$ python3 -q
>>> import numpy as np
>>> from numpy import linalg as LA
>>> np.set_printoptions(precision=2, suppress=True, linewidth=200, sign=" ")
>>> rnd = lambda a: np.round(a, 2) + 0
>>> m1 = np.loadtxt("m.csv", delimiter=",")
>>> print(rnd(m1))
[[ 0.41  0.22  0.84 -0.14  0.24  0.06]
 [-0.33  0.35  0.31  0.61 -0.51  0.2 ]
 [-0.12  0.09  0.15 -0.62 -0.66 -0.36]
 [ 0.16 -0.18  0.1   0.44  0.02 -0.86]
 [ 0.04  0.89 -0.31 -0.07  0.23 -0.24]
 [ 0.82  0.04 -0.28  0.14 -0.44  0.18]]
>>> W1 = np.array([[5, 9, -3, -4, -4],
...     [-9, 1, -5, -9, 6],
...     [-2, -2, 2, -9, -6],
...     [-3, 7, 6, 5, 6],
...     [6, -8, -8, 5, 0],
...     [-2, 4, -4, 8, -6]])
>>> c = np.array([3, 4, 1, 5, 4])
>>> H = np.maximum(m1 @ W1 + c, 0)
>>> print((H > 0).astype(int))
[[ 1  1  0  0  0]
 [ 0  1  1  1  1]
 [ 0  1  1  0  1]
 [ 1  1  1  1  1]
 [ 0  1  0  0  1]
 [ 1  1  1  1  1]]
>>> W2 = np.array([[1, -1], [-1, 2], [3, 2], [1, 2], [-2, 2]])
>>> print((H @ W2).round(6).argmax(axis=1))
[ 1  1  1  1  1  1]
>>> print(rnd(m1.ravel(order="F")))
[ 0.41 -0.33 -0.12  0.16  0.04  0.82  0.22  0.35  0.09 -0.18  0.89  0.04  0.84  0.31  0.15  0.1  -0.31 -0.28 -0.14  0.61 -0.62  0.44 -0.07  0.14  0.24 -0.51 -0.66  0.02  0.23 -0.44  0.06  0.2  -0.36
 -0.86 -0.24  0.18]
>>> print(rnd(m1.reshape(2, -1)))
[[ 0.41  0.22  0.84 -0.14  0.24  0.06 -0.33  0.35  0.31  0.61 -0.51  0.2  -0.12  0.09  0.15 -0.62 -0.66 -0.36]
 [ 0.16 -0.18  0.1   0.44  0.02 -0.86  0.04  0.89 -0.31 -0.07  0.23 -0.24  0.82  0.04 -0.28  0.14 -0.44  0.18]]
>>> t3 = m1.reshape(6, 2, -1)
>>> print(rnd(np.einsum("ihd,ihd->ih", t3, t3)))
[[ 0.92  0.08]
 [ 0.33  0.67]
 [ 0.05  0.95]
 [ 0.07  0.93]
 [ 0.89  0.11]
 [ 0.76  0.24]]
>>> print(rnd(t3.transpose(1, 0, 2)))
[[[ 0.41  0.22  0.84]
  [-0.33  0.35  0.31]
  [-0.12  0.09  0.15]
  [ 0.16 -0.18  0.1 ]
  [ 0.04  0.89 -0.31]
  [ 0.82  0.04 -0.28]]

 [[-0.14  0.24  0.06]
  [ 0.61 -0.51  0.2 ]
  [-0.62 -0.66 -0.36]
  [ 0.44  0.02 -0.86]
  [-0.07  0.23 -0.24]
  [ 0.14 -0.44  0.18]]]
>>> print(rnd(t3.sum(axis=1)))
[[ 0.27  0.46  0.9 ]
 [ 0.29 -0.15  0.51]
 [-0.74 -0.57 -0.21]
 [ 0.6  -0.16 -0.76]
 [-0.02  1.12 -0.55]
 [ 0.96 -0.4  -0.1 ]]
>>> print(rnd(np.swapaxes(t3, 1, 2)[2]))
[[-0.12 -0.62]
 [ 0.09 -0.66]
 [ 0.15 -0.36]]
>>> print(rnd(t3[:, 0]))
[[ 0.41  0.22  0.84]
 [-0.33  0.35  0.31]
 [-0.12  0.09  0.15]
 [ 0.16 -0.18  0.1 ]
 [ 0.04  0.89 -0.31]
 [ 0.82  0.04 -0.28]]
